>>> import numpy as np
>>> from numpy import linalg as LA
>>> np.set_printoptions(suppress=True, linewidth=200)
>>> rd = lambda a: np.round(a, 2) + 0
>>> X = np.load("layer18.npy")
>>> rd(X)
array([[ 1.  ,  0.  ,  0.  ,  0.  ,  0.  ,  0.  ,  0.  ,  0.  ],
       [ 0.  ,  1.  ,  0.  ,  0.  ,  0.  ,  0.  ,  0.  ,  0.  ],
       [ 0.  ,  0.  , -0.5 ,  0.  ,  0.  ,  0.  ,  0.  , -0.87],
       [ 0.  ,  0.  ,  0.  ,  1.  ,  0.  ,  0.  ,  0.  ,  0.  ],
       [ 0.  ,  0.  ,  0.  ,  0.  ,  1.  ,  0.  ,  0.  ,  0.  ],
       [ 0.  ,  0.  ,  0.  ,  0.  ,  0.  ,  1.  ,  0.  ,  0.  ],
       [ 0.  ,  0.  ,  0.  ,  0.  ,  0.  ,  0.  ,  1.  ,  0.  ],
       [ 0.  ,  0.  ,  0.87,  0.  ,  0.  ,  0.  ,  0.  , -0.5 ]])
>>> # splits into 7 blocks
>>> B = LA.invert(X)
Traceback (most recent call last):
  File "<python-input-7>", line 1, in <module>
    B = LA.invert(X)
        ^^^^^^^^^
AttributeError: module 'numpy.linalg' has no attribute 'invert'
>>> B = LA.inv(X)
>>> np.allclose(B, X.T)
True
>>> rd(LA.det(X) * B)
array([[ 1.  ,  0.  ,  0.  ,  0.  ,  0.  ,  0.  ,  0.  ,  0.  ],
       [ 0.  ,  1.  ,  0.  ,  0.  ,  0.  ,  0.  ,  0.  ,  0.  ],
       [ 0.  ,  0.  , -0.5 ,  0.  ,  0.  ,  0.  ,  0.  ,  0.87],
       [ 0.  ,  0.  ,  0.  ,  1.  ,  0.  ,  0.  ,  0.  ,  0.  ],
       [ 0.  ,  0.  ,  0.  ,  0.  ,  1.  ,  0.  ,  0.  ,  0.  ],
       [ 0.  ,  0.  ,  0.  ,  0.  ,  0.  ,  1.  ,  0.  ,  0.  ],
       [ 0.  ,  0.  ,  0.  ,  0.  ,  0.  ,  0.  ,  1.  ,  0.  ],
       [ 0.  ,  0.  , -0.87,  0.  ,  0.  ,  0.  ,  0.  , -0.5 ]])
>>> rd(LA.det(X) * LA.det(B))
np.float64(1.0)
>>> rd(LA.slogdet(X)[0])
np.float64(1.0)
>>> (np.abs(B) > 1e-9).astype(int)
array([[1, 0, 0, 0, 0, 0, 0, 0],
       [0, 1, 0, 0, 0, 0, 0, 0],
       [0, 0, 1, 0, 0, 0, 0, 1],
       [0, 0, 0, 1, 0, 0, 0, 0],
       [0, 0, 0, 0, 1, 0, 0, 0],
       [0, 0, 0, 0, 0, 1, 0, 0],
       [0, 0, 0, 0, 0, 0, 1, 0],
       [0, 0, 1, 0, 0, 0, 0, 1]])
>>> basis = np.array([[-2, 2, -1, -2], [0, 3, 1, 3]])
>>> E = np.repeat(basis, 14 // 2, axis=0)
>>> rng = np.random.default_rng(745)
>>> E = E + 0.05 * rng.normal(size=E.shape)
>>> rd(E)
array([[-2.09,  1.97, -0.94, -2.06],
       [-2.09,  2.03, -1.03, -1.93],
       [-1.96,  2.02, -0.97, -2.04],
       [-1.99,  2.  , -0.99, -2.01],
       [-1.97,  1.92, -0.98, -1.97],
       [-2.06,  2.01, -1.03, -2.04],
       [-1.95,  2.03, -1.  , -1.94],
       [-0.11,  3.05,  1.04,  2.94],
       [ 0.04,  3.06,  0.93,  3.01],
       [ 0.01,  3.02,  0.92,  3.02],
       [-0.02,  3.01,  1.02,  2.98],
       [-0.02,  3.01,  0.96,  2.97],
       [-0.09,  2.95,  1.01,  3.  ],
       [-0.04,  2.97,  1.07,  3.07]])
>>> C2 = np.cov(E, rowvar=False)
>>> rd(np.corrcoef(E[:, 2], E[:, 0])[0, 1])
np.float64(1.0)
>>> np.argwhere(np.triu(np.abs(np.corrcoef(E.T)) > 0.8, 1))
array([[0, 1],
       [0, 2],
       [0, 3],
       [1, 2],
       [1, 3],
       [2, 3]])
>>> rd(np.median(E, axis=0))
array([-1.03,  2.49, -0.01,  0.5 ])
>>> print(np.argsort(-E.std(axis=0).round(6), kind="stable"))
[3 0 2 1]
>>> data = np.array([[0, 0, 1], [0, 0, 1], [1, 1, 0]])
>>> # row 1 repeats row 0
>>> data @ data
array([[1, 1, 0],
       [1, 1, 0],
       [0, 0, 2]])
>>> data.sum(axis=0)
array([1, 1, 2])
>>> L = np.diag(data.sum(axis=1)) - data
>>> L @ np.ones(3)
array([0., 0., 0.])
>>> rd(LA.eigvalsh(L))
array([0., 1., 3.])
>>> B = data / LA.norm(data, axis=1, keepdims=True)
>>> C2 = B @ B.T
>>> np.degrees(np.arccos(np.clip(C2[2, 0], -1, 1)))
np.float64(90.0)
>>> (np.abs(C2) > 0.9).astype(int)
array([[1, 1, 0],
       [1, 1, 0],
       [0, 0, 1]])
>>> rd(LA.norm(B, axis=1))
array([1., 1., 1.])
>>> rd(C2[2])
array([0., 0., 1.])
>>> np.argwhere(np.triu(np.abs(C2) > 0.95, 1))
array([[0, 1]])
>>> rd(C2)
array([[1., 1., 0.],
       [1., 1., 0.],
       [0., 0., 1.]])
>>> print(LA.matrix_rank(data, rtol=0.1))
2
>>> J = np.loadtxt("data.csv", delimiter=",")
>>> print(rd(J))
[[ 0.31  0.    0.95  0.    0.    0.    0.  ]
 [ 0.    1.    0.    0.    0.    0.    0.  ]
 [-0.95  0.    0.31  0.    0.    0.    0.  ]
 [ 0.    0.    0.    1.    0.    0.    0.  ]
 [ 0.    0.    0.    0.    1.    0.    0.  ]
 [ 0.    0.    0.    0.    0.    1.    0.  ]
 [ 0.    0.    0.    0.    0.    0.    1.  ]]
>>> # keeps lengths
>>> C2 = J.T @ J
>>> rd(np.diag(C2))
array([1., 1., 1., 1., 1., 1., 1.])
>>> np.trace(C2), rd((J ** 2).sum())
(np.float64(7.0), np.float64(7.0))
>>> r0 = np.array([3, -1, -8, 2, 7, -1, 6])
>>> B = J + np.outer(r0, np.eye(7)[4])
>>> rd(LA.det(B) / LA.det(J)), rd(1 + LA.solve(J, r0)[4])
(np.float64(8.0), np.float64(8.0))
>>> rd(B)
array([[ 0.31,  0.  ,  0.95,  0.  ,  3.  ,  0.  ,  0.  ],
       [ 0.  ,  1.  ,  0.  ,  0.  , -1.  ,  0.  ,  0.  ],
       [-0.95,  0.  ,  0.31,  0.  , -8.  ,  0.  ,  0.  ],
       [ 0.  ,  0.  ,  0.  ,  1.  ,  2.  ,  0.  ,  0.  ],
       [ 0.  ,  0.  ,  0.  ,  0.  ,  8.  ,  0.  ,  0.  ],
       [ 0.  ,  0.  ,  0.  ,  0.  , -1.  ,  1.  ,  0.  ],
       [ 0.  ,  0.  ,  0.  ,  0.  ,  6.  ,  0.  ,  1.  ]])
>>> print(LA.matrix_rank(LA.inv(B) - LA.inv(J), tol=1e-8))
1
